In [1]: import numpy as np

In [2]: import numpy.linalg as la

In [3]: np.set_printoptions(suppress=True, linewidth=140)

In [4]: def tidy(a):
   ...:     return np.round(a, 3) + 0
   ...: 

In [5]: W0 = np.loadtxt("sample2.csv", delimiter=",")

In [6]: W0
Out[6]: 
array([[ -5.912,   6.08 , -22.537],
       [ -5.386,   6.565, -23.156],
       [ -4.723,   5.282, -24.272],
       [ -5.424,   5.987, -24.529],
       [ -6.953,   7.136, -22.665],
       [ -5.538,   6.351, -25.65 ],
       [ -5.584,   5.717, -23.166],
       [ -6.563,   6.37 , -24.406],
       [ -6.75 ,   5.462, -22.922],
       [ -4.858,   6.301, -23.373],
       [ -5.213,   6.478, -24.401],
       [ -6.859,   5.891, -21.059],
       [ -6.213,   6.39 , -23.783],
       [ -6.805,   5.929, -24.11 ],
       [ -4.731,   7.066, -24.144],
       [ -4.736,   7.634, -24.747]])

In [7]: # column 2 is much longer than the rest

In [8]: x0 = np.array([0, -1, -6])

In [9]: target = W0 @ x0

In [10]: tidy(la.pinv(W0) @ W0)
Out[10]: 
array([[1., 0., 0.],
       [0., 1., 0.],
       [0., 0., 1.]])

In [11]: tidy(la.lstsq(W0, target)[0])
Out[11]: array([ 0., -1., -6.])

In [12]: rng = np.random.default_rng(4286)

In [13]: target = target + 0.3 * rng.normal(size=16)

In [14]: tidy(target)
Out[14]: 
array([129.508, 132.171, 140.989, 140.952, 129.131, 147.274, 133.482, 139.934, 131.938, 133.822, 139.489, 120.422, 136.304, 138.743,
       138.342, 140.931])

In [15]: coef, *_ = la.lstsq(W0, target)

In [16]: [round(float(la.norm(la.solve(W0.T @ W0 + lam * np.eye(3), W0.T @ target))), 2) for lam in (0, 1, 10, 100)]
Out[16]: [6.08, 5.91, 5.52, 5.35]

In [17]: tidy(W0.T @ (target - W0 @ coef))
Out[17]: array([0., 0., 0.])
